$ python -q
>>> import numpy as np
>>> np.set_printoptions(precision=4, suppress=True, linewidth=100, sign=" ")
>>> E = np.load("out15.npy")
>>> E
array([[ 0.,  0.,  0.,  6.],
       [ 0.,  0.,  0.,  6.],
       [ 0.,  0.,  0.,  8.],
       [ 6.,  6.,  8.,  0.]])
>>> Uu, sv, VT = np.linalg.svd(E)
>>> vecs = VT[:(sv > 1e-8).sum()]
>>> rng = np.random.default_rng(750)
>>> vec = E[0] + 4 * E[3] + rng.integers(2) * np.eye(4)[3]
>>> print(vec)
[ 24.  24.  32.   7.]
>>> print(vecs.T @ vecs)
[[ 0.2647  0.2647  0.3529  0.    ]
 [ 0.2647  0.2647  0.3529  0.    ]
 [ 0.3529  0.3529  0.4706  0.    ]
 [ 0.      0.      0.      1.    ]]
>>> np.round(np.linalg.norm(vec - vecs.T @ vecs @ vec), 4)
np.float64(0.0)
>>> round(float(np.abs(np.linalg.eigvals(E)).max()), 4)
11.6619
>>> print(np.trace(E))
0.0
>>> (E - E.T) / 2
array([[ 0.,  0.,  0.,  0.],
       [ 0.,  0.,  0.,  0.],
       [ 0.,  0.,  0.,  0.],
       [ 0.,  0.,  0.,  0.]])
>>> np.allclose(E, E.T)
True
>>> P = np.triu(np.array([[6, 4, -1, 0], [-4, -3, -3, 3], [7, 3, -5, 4], [-3, 8, -8, -5]]), 1) + np.eye(4)
>>> Y = P @ E @ np.linalg.inv(P)
>>> np.linalg.matrix_rank(Y)
np.int64(2)
>>> P @ E - E @ P
array([[  0.,   0.,   0.,  16.],
       [ 18.,  18.,  24., -24.],
       [ 24.,  24.,  32.,   0.],
       [  0., -24.,  24., -50.]])
>>> round(np.linalg.det(Y), 4)
np.float64(0.0)
>>> vals, vecs = np.linalg.eigh(E)
>>> np.linalg.svd(E, compute_uv=False)
array([ 11.6619,  11.6619,   0.    ,   0.    ])
>>> np.round(np.linalg.eigvalsh(E @ E), 4) + 0
array([   0.,    0.,  136.,  136.])
>>> vals.round(4) + 0
array([-11.6619,   0.    ,   0.    ,  11.6619])
>>> np.round(vecs.T @ vecs, 4) + 0
array([[ 1.,  0.,  0.,  0.],
       [ 0.,  1.,  0.,  0.],
       [ 0.,  0.,  1.,  0.],
       [ 0.,  0.,  0.,  1.]])
>>> rank = np.linalg.matrix_rank(E)
>>> rank
np.int64(2)
>>> ns = np.linalg.svd(E)[2][rank:].T
>>> ns @ ns.T
array([[ 0.7353, -0.2647, -0.3529,  0.    ],
       [-0.2647,  0.7353, -0.3529,  0.    ],
       [-0.3529, -0.3529,  0.5294,  0.    ],
       [ 0.    ,  0.    ,  0.    ,  0.    ]])
>>> [int(np.linalg.matrix_rank(E[:i])) for i in range(1, len(E) + 1)]
[1, 1, 1, 2]
>>> ns.shape
(4, 2)
>>> [int(np.linalg.matrix_rank(E[:, :j + 1])) for j in range(4)]
[1, 1, 1, 2]
>>> np.allclose(E @ ns, 0)
True
>>> X = -1 * np.eye(4) + np.eye(4, k=1)
>>> X
array([[-1.,  1.,  0.,  0.],
       [ 0., -1.,  1.,  0.],
       [ 0.,  0., -1.,  1.],
       [ 0.,  0.,  0., -1.]])
>>> vals, vecs = np.linalg.eigh(E)
>>> vec = np.array([1, 2, 3, 0])
>>> np.round(np.linalg.eigvalsh(E[1:, 1:]), 4) + 0
array([-10.,   0.,  10.])
>>> np.abs(E).sum(axis=1).max(), round(float(np.abs(vals).max()), 4)
(np.float64(20.0), 11.6619)
>>> vec @ E @ vec / (vec @ vec), round(float(vals[0]), 4), round(vals[-1], 4)
(np.float64(0.0), -11.6619, np.float64(11.6619))
>>> Y = X / np.linalg.norm(X, axis=1, keepdims=True)
>>> gram = Y @ Y.T
>>> (np.abs(gram) > 0.9).astype(int)
array([[ 1,  0,  0,  0],
       [ 0,  1,  0,  0],
       [ 0,  0,  1,  0],
       [ 0,  0,  0,  1]])
>>> gram
array([[ 1.    , -0.5   ,  0.    ,  0.    ],
       [-0.5   ,  1.    , -0.5   ,  0.    ],
       [ 0.    , -0.5   ,  1.    , -0.7071],
       [ 0.    ,  0.    , -0.7071,  1.    ]])
>>> print(np.linalg.norm(Y, axis=1))
[ 1.  1.  1.  1.]
>>> lab = rng.permutation(4)
>>> Y = X[:, lab] * rng.choice([-1, 1], 4)
>>> Y
array([[ 1., -1., -0.,  0.],
       [-1.,  0., -0.,  1.],
       [ 0.,  0., -1., -1.],
       [ 0.,  0.,  1.,  0.]])
>>> Uu, _, VT = np.linalg.svd(X.T @ Y)
>>> np.round(np.linalg.lstsq(X, Y)[0], 4) + 0
array([[ 0.,  1.,  0.,  0.],
       [ 1.,  0.,  0.,  0.],
       [ 0.,  0.,  0.,  1.],
       [ 0.,  0., -1.,  0.]])
>>> print(np.round(Uu @ VT, 4) + 0)
[[ 0.  1.  0.  0.]
 [ 1.  0.  0.  0.]
 [ 0.  0.  0.  1.]
 [ 0.  0. -1.  0.]]
>>> print(np.allclose(X, X.T))
False
>>> np.round(np.linalg.det(X), 4)
np.float64(1.0)
>>> print((X - X.T) / 2)
[[ 0.   0.5  0.   0. ]
 [-0.5  0.   0.5  0. ]
 [ 0.  -0.5  0.   0.5]
 [ 0.   0.  -0.5  0. ]]
>>> np.trace(X)
np.float64(-4.0)
>>> Y = E / np.sqrt((E ** 2).mean(axis=1, keepdims=True))
>>> print(np.linalg.matrix_rank(Y) == np.linalg.matrix_rank(E))
True
>>> np.linalg.matrix_rank(E - E.mean(axis=1, keepdims=True))
np.int64(2)
>>> Y[0]
array([ 0.,  0.,  0.,  2.])
>>> Y = np.array([[6, 4], [-1, 3]])
>>> basis = np.array([[-2, -2], [0, -3]])
>>> F = np.kron(Y, basis)
>>> F
array([[-12, -12,  -8,  -8],
       [  0, -18,   0, -12],
       [  2,   2,  -6,  -6],
       [  0,   3,   0,  -9]])
>>> def softmax(z):
...     e = np.exp(z - z.max(axis=-1, keepdims=True))
...     return e / e.sum(axis=-1, keepdims=True)
... 
>>> np.round(softmax(10 * F[2]), 4) + 0
array([ 0.5,  0.5,  0. ,  0. ])
>>> S = F @ F.T / np.sqrt(4)
>>> np.round(softmax(S), 4) + 0
array([[ 1.,  0.,  0.,  0.],
       [ 0.,  1.,  0.,  0.],
       [ 0.,  0.,  1.,  0.],
       [ 0.,  0.,  0.,  1.]])
>>> np.round(softmax(S + np.triu(np.full(S.shape, -np.inf), 1)), 4) + 0
array([[ 1.,  0.,  0.,  0.],
       [ 0.,  1.,  0.,  0.],
       [ 0.,  0.,  1.,  0.],
       [ 0.,  0.,  0.,  1.]])
>>> Y = F / np.sqrt((F ** 2).mean(axis=1, keepdims=True))
>>> np.linalg.matrix_rank(F - F.mean(axis=1, keepdims=True))
np.int64(3)
>>> print(np.linalg.matrix_rank(Y) == np.linalg.matrix_rank(F))
True
>>> lab = rng.permutation(4)
>>> Y = F[:, lab] * rng.choice([-1, 1], 4)
>>> Y
array([[ 12,  -8,  -8, -12],
       [  0, -12,   0, -18],
       [ -2,  -6,  -6,   2],
       [  0,  -9,   0,   3]])
>>> Uu, _, VT = np.linalg.svd(F.T @ Y)
>>> np.round(Uu @ VT, 4) + 0
array([[-1.,  0.,  0.,  0.],
       [ 0.,  0.,  0.,  1.],
       [ 0.,  0.,  1.,  0.],
       [ 0.,  1.,  0.,  0.]])
>>> np.round(np.linalg.lstsq(F, Y)[0], 4) + 0
array([[-1.,  0.,  0.,  0.],
       [ 0.,  0.,  0.,  1.],
       [ 0.,  0.,  1.,  0.],
       [ 0.,  1.,  0.,  0.]])
>>> T = np.stack([Y, 3 * Y, Y[::-1]])
>>> (T @ Y.T).shape
(3, 4, 4)
>>> T.shape
(3, 4, 4)
>>> np.linalg.matrix_rank(T)
array([ 4,  4,  4])
>>> np.einsum("bij,cij->bc", T, T)
array([[ 1054,  3162,   144],
       [ 3162,  9486,   432],
       [  144,   432,  1054]])
>>> A = np.load("data.npy")
>>> A
array([[ 3.,  1.,  1.,  1.,  1.],
       [ 1.,  3.,  1.,  1.,  1.],
       [ 1.,  1.,  3.,  1.,  1.],
       [ 1.,  1.,  1.,  3.,  1.],
       [ 1.,  1.,  1.,  1.,  3.]])
>>> # symmetric
>>> np.allclose(A @ A.T, A.T @ A)
True
>>> np.linalg.determinant(A)
Traceback (most recent call last):
  File "<python-input-86>", line 1, in <module>
    np.linalg.determinant(A)
    ^^^^^^^^^^^^^^^^^^^^^
AttributeError: module 'numpy.linalg' has no attribute 'determinant'
>>> (A + A.T) / 2
array([[ 3.,  1.,  1.,  1.,  1.],
       [ 1.,  3.,  1.,  1.,  1.],
       [ 1.,  1.,  3.,  1.,  1.],
       [ 1.,  1.,  1.,  3.,  1.],
       [ 1.,  1.,  1.,  1.,  3.]])
>>> round(np.abs(np.linalg.eigvals(A)).max(), 4)
np.float64(7.0)
>>> print(np.linalg.norm(A, axis=0))
[ 3.6056  3.6056  3.6056  3.6056  3.6056]
>>> np.round(np.linalg.norm(A) ** 2 / np.linalg.norm(A, 2) ** 2, 4)
np.float64(1.3265)
>>> np.linalg.norm(A, axis=1)
array([ 3.6056,  3.6056,  3.6056,  3.6056,  3.6056])
>>> round(float(np.linalg.norm(A, "nuc")), 4)
15.0
>>> round(np.linalg.norm(A, 2), 4)
np.float64(7.0)
>>> np.linalg.norm(A, axis=1).argmax()
np.int64(0)
>>> A[1] @ A[0]
np.float64(9.0)
>>> vals, vecs = np.linalg.eig(A)
>>> print(np.sort(np.linalg.eigvals(A.T)))
[ 2.  2.  2.  2.  7.]
>>> O = F.astype(float).copy()
>>> for j in range(4):
...     O[:, j] -= O[:, :j] @ (O[:, :j].T @ O[:, j])
...     O[:, j] /= np.linalg.norm(O[:, j])
... 
>>> print(O.round(4) + 0)
[[-0.9864  0.     -0.1644  0.    ]
 [ 0.     -0.9864  0.     -0.1644]
 [ 0.1644  0.     -0.9864  0.    ]
 [ 0.      0.1644  0.     -0.9864]]
>>> print(np.round(O.T @ F, 4) + 0)
[[ 12.1655  12.1655   6.9048   6.9048]
 [  0.      18.2483   0.      10.3571]
 [  0.       0.       7.2336   7.2336]
 [  0.       0.       0.      10.8503]]
>>> np.round(O.T @ O, 4) + 0
array([[ 1.,  0.,  0.,  0.],
       [ 0.,  1.,  0.,  0.],
       [ 0.,  0.,  1.,  0.],
       [ 0.,  0.,  0.,  1.]])
>>> print(A @ (-1.0) ** np.arange(5))
[ 3. -1.  3. -1.  3.]
>>> print(np.fft.fft(A[0]))
[ 7.+0.j  2.+0.j  2.+0.j  2.+0.j  2.+0.j]
>>> M = np.load("block18.npy")
>>> M
array([[-3, -3, -3],
       [-3, -6, -6],
       [-3, -6, -9]])
>>> lab = rng.permutation(3)
>>> lab
array([ 0,  2,  1])
>>> Y = M[lab][:, lab]
>>> print(np.trace(Y))
-18
>>> print(np.allclose(Y, M))
False
>>> Y
array([[-3, -3, -3],
       [-3, -9, -6],
       [-3, -6, -6]])
>>> vals, vecs = np.linalg.eigh(M)
>>> np.round(vecs.T @ vecs, 4) + 0
array([[ 1.,  0.,  0.],
       [ 0.,  1.,  0.],
       [ 0.,  0.,  1.]])
>>> np.round(vals.sum(), 4), np.trace(M)
(np.float64(-18.0), np.int64(-18))
>>> vals, vecs = np.linalg.eigh(M)
>>> vec = np.array([2, 2, 5])
>>> vecs * np.abs(vals) @ vecs.T
array([[ 3.,  3.,  3.],
       [ 3.,  6.,  6.],
       [ 3.,  6.,  9.]])
>>> vec @ M @ vec
np.int64(-465)
>>> np.abs(M).sum(axis=1).max(), np.round(np.abs(vals).max(), 4)
(np.int64(18), np.float64(15.1468))
>>> Y = np.linalg.inv(M)
>>> np.round(np.linalg.det(M) * np.linalg.det(Y), 4)
np.float64(1.0)
>>> Y.round(4) + 0
array([[-0.6667,  0.3333,  0.    ],
       [ 0.3333, -0.6667,  0.3333],
       [ 0.    ,  0.3333, -0.3333]])
>>> arr = np.load("mat.npy")
>>> print(arr)
[[-1.2  0.1  0.   1.3]
 [-0.4 -1.4 -0.3 -0.2]
 [ 1.4 -1.3  1.1 -2. ]
 [-0.2 -0.7  0.9  0.7]
 [-1.6  0.3  0.3 -0.7]
 [-1.3  1.7 -0.9  0.1]
 [-2.   0.2  1.   0. ]
 [-0.7 -0.4  0.4  1.9]
 [ 8.  -6.  15.  -3. ]
 [ 0.5 -1.5  1.3  1.5]
 [-0.3 -1.4  1.2  0. ]
 [ 2.2  0.4  1.3  0. ]
 [-0.6  1.6  0.5  0. ]
 [-0.2  0.3 -1.1 -0.9]
 [-1.2 -1.1 -2.3 -0.9]
 [ 0.  -0.3  1.3  0. ]]
>>> Ac = (arr - arr.mean(axis=0)) / arr.std(axis=0)
>>> np.argwhere(np.abs(Ac) > 2)
array([[ 8,  0],
       [ 8,  1],
       [ 8,  2],
       [ 8,  3]])
>>> coef = np.linalg.lstsq(np.delete(Ac, 1, axis=1), Ac[:, 1])[0]
>>> np.abs(coef).argmax()
np.int64(1)
>>> vec = np.array([-1, 1, 0, 0])
>>> target = arr @ vec
>>> np.round(np.linalg.solve(arr.T @ arr, arr.T @ target), 4) + 0
array([-1.,  1.,  0.,  0.])
>>> np.round(np.linalg.lstsq(arr, target)[0], 4) + 0
array([-1.,  1.,  0.,  0.])
>>> target = target + 0.1 * rng.normal(size=16)
>>> target
array([  1.2533,  -0.8227,  -2.6707,  -0.4061,   2.0173,   2.7432,   2.0838,   0.2898, -14.3012,
        -1.9863,  -1.2247,  -1.7876,   2.2087,   0.3139,   0.0922,  -0.2393])
>>> coef, *_ = np.linalg.lstsq(arr, target)
>>> coef.round()
array([-1.,  1., -0.,  0.])
>>> lab = arr[:, 3] > np.median(arr[:, 3])
>>> f = arr[lab].mean(axis=0) - arr[~lab].mean(axis=0)
>>> lab.astype(int)
array([ 1,  0,  0,  1,  0,  1,  0,  1,  0,  1,  0,  0,  0,  0,  0,  0])
>>> np.argsort(-np.abs(f).round(6), kind="stable")
array([ 3,  2,  0,  1])
>>> print((((arr - arr.mean(axis=0)) @ f > 0) == lab).mean())
0.5
>>> m1 = np.load("run15.npy")
>>> m1
array([[ 2.5743, -0.2726,  2.4419,  3.5122],
       [-0.452 ,  4.4633, -1.3403,  1.7546],
       [ 2.4835,  3.7292, -1.5913, -1.5469],
       [-3.7121, -2.743 , -1.4245, -1.2911],
       [-0.5834, -1.0581,  4.161 , -2.4951],
       [ 0.7004, -1.6987,  4.4167, -1.4549],
       [ 0.4662, -1.2406,  3.9506, -2.7634],
       [-2.4104,  3.212 ,  2.2681, -1.9311],
       [-0.1247, -2.3503, -0.1822, -4.4076],
       [-1.5516,  3.2752, -0.8457, -3.3392],
       [-1.3401,  1.6764,  4.458 ,  0.7209],
       [-1.8988, -3.1047,  0.3646,  3.4092],
       [ 1.7478, -2.6565,  3.6103,  1.3616],
       [ 3.6785,  0.3453, -2.0724, -2.656 ],
       [ 1.7271,  0.4311, -1.7323, -4.3394]])
>>> gram = np.cov(m1, rowvar=False)
>>> np.argsort(-m1.std(axis=0).round(6), kind="stable")
array([ 3,  1,  2,  0])
>>> m1.std(axis=0)
array([ 2.0152,  2.4911,  2.4882,  2.4992])
>>> np.linalg.eigvalsh(gram)[::-1]
array([ 9.4599,  6.1738,  4.4502,  4.2417])
>>> np.median(m1, axis=0)
array([-0.1247, -0.2726,  0.3646, -1.5469])
>>> gram.shape
(4, 4)
>>> np.corrcoef(m1.T)
array([[ 1.    ,  0.0516, -0.0771, -0.0297],
       [ 0.0516,  1.    , -0.2953, -0.0782],
       [-0.0771, -0.2953,  1.    ,  0.2298],
       [-0.0297, -0.0782,  0.2298,  1.    ]])
>>> np.argwhere(np.triu(np.abs(np.corrcoef(m1.T)) > 0.8, 1))
array([], shape=(0, 2), dtype=int64)
